% python3 -q
>>> import numpy as np
>>> import numpy.linalg as la
>>> np.set_printoptions(precision=2, suppress=True, linewidth=160)
>>> M2 = np.array([[1, -2], [1, 1], [2, 2]])
>>> X = np.kron(np.eye(3, dtype=int), M2)
>>> X
array([[ 1, -2,  0,  0,  0,  0],
       [ 1,  1,  0,  0,  0,  0],
       [ 2,  2,  0,  0,  0,  0],
       [ 0,  0,  1, -2,  0,  0],
       [ 0,  0,  1,  1,  0,  0],
       [ 0,  0,  2,  2,  0,  0],
       [ 0,  0,  0,  0,  1, -2],
       [ 0,  0,  0,  0,  1,  1],
       [ 0,  0,  0,  0,  2,  2]])
>>> O, evecs = la.qr(X[:, :3])[0], la.qr(X[:, 3:])[0]
>>> s = la.svd(O.T @ evecs, compute_uv=False)
>>> round(la.norm(O @ O.T - evecs @ evecs.T, 2), 2)
np.float64(1.0)
>>> np.degrees(np.arccos(s.clip(0, 1)))
array([65.91, 90.  , 90.  ])
>>> (s > 0.9).sum()
np.int64(0)
>>> s.round(2) + 0
array([0.41, 0.  , 0.  ])
>>> th = np.radians(180)
>>> Rm = np.eye(6)
>>> Rm[5, 5] = Rm[4, 4] = np.cos(th)
>>> Rm[5, 4], Rm[4, 5] = -np.sin(th), np.sin(th)
>>> Rm.round(2) + 0
array([[ 1.,  0.,  0.,  0.,  0.,  0.],
       [ 0.,  1.,  0.,  0.,  0.,  0.],
       [ 0.,  0.,  1.,  0.,  0.,  0.],
       [ 0.,  0.,  0.,  1.,  0.,  0.],
       [ 0.,  0.,  0.,  0., -1.,  0.],
       [ 0.,  0.,  0.,  0.,  0., -1.]])
>>> M2 = X @ Rm.T
>>> M2
array([[ 1., -2.,  0.,  0.,  0.,  0.],
       [ 1.,  1.,  0.,  0.,  0.,  0.],
       [ 2.,  2.,  0.,  0.,  0.,  0.],
       [ 0.,  0.,  1., -2.,  0.,  0.],
       [ 0.,  0.,  1.,  1.,  0.,  0.],
       [ 0.,  0.,  2.,  2.,  0.,  0.],
       [ 0.,  0.,  0.,  0., -1.,  2.],
       [ 0.,  0.,  0.,  0., -1., -1.],
       [ 0.,  0.,  0.,  0., -2., -2.]])
>>> np.allclose(X @ X.T, M2 @ M2.T)
True
>>> la.svd(X, compute_uv=False), la.svd(M2, compute_uv=False)
(array([3.29, 3.29, 3.29, 2.04, 2.04, 2.04]), array([3.29, 3.29, 3.29, 2.04, 2.04, 2.04]))
>>> data = np.load("sample19.npy")
>>> data
array([[ 1.05,  1.39,  1.49, -0.04,  1.23, -0.35,  2.75, -0.48,  0.26],
       [ 1.07,  1.47,  1.49, -0.07,  1.21, -0.35,  2.74, -0.53,  0.14],
       [ 2.48,  1.81,  2.31, -0.1 ,  2.21, -0.7 ,  4.  , -0.55,  0.57],
       [-2.34,  0.73,  1.5 , -2.27, -0.66,  0.16,  1.86, -1.1 ,  0.53],
       [-0.1 ,  2.6 ,  3.82, -2.38,  1.3 , -0.31,  5.85, -1.65,  1.09],
       [-1.38,  2.17,  2.99, -2.4 ,  0.55, -0.07,  4.57, -1.54,  0.75],
       [-2.1 ,  2.38,  4.62, -4.66,  0.42, -0.22,  6.02, -2.39,  1.79],
       [-3.97, -0.4 ,  1.67, -4.4 , -1.97,  0.38,  0.46, -1.46,  1.34],
       [ 0.69,  2.46,  2.08, -0.05,  1.45, -0.23,  4.38, -0.88, -0.01],
       [-2.77,  1.77,  2.14, -2.37, -0.46,  0.23,  3.39, -1.54,  0.26],
       [-2.8 ,  1.75,  2.15, -2.33, -0.38,  0.11,  3.48, -1.59,  0.27],
       [-3.89, -0.41,  1.64, -4.42, -2.05,  0.34,  0.42, -1.34,  1.48],
       [-4.03, -0.38,  1.63, -4.42, -2.  ,  0.35,  0.36, -1.4 ,  1.38],
       [-0.59,  0.2 ,  1.65, -2.19, -0.12, -0.05,  1.41, -0.72,  1.07],
       [ 0.39,  1.55,  3.1 , -2.32,  1.07, -0.4 ,  4.22, -1.31,  1.22]])
>>> P = data @ la.solve(data.T @ data, data.T)
>>> P @ data[:, 4]
array([ 1.23,  1.21,  2.21, -0.66,  1.3 ,  0.55,  0.42, -1.97,  1.45, -0.46, -0.38, -2.05, -2.  , -0.12,  1.07])
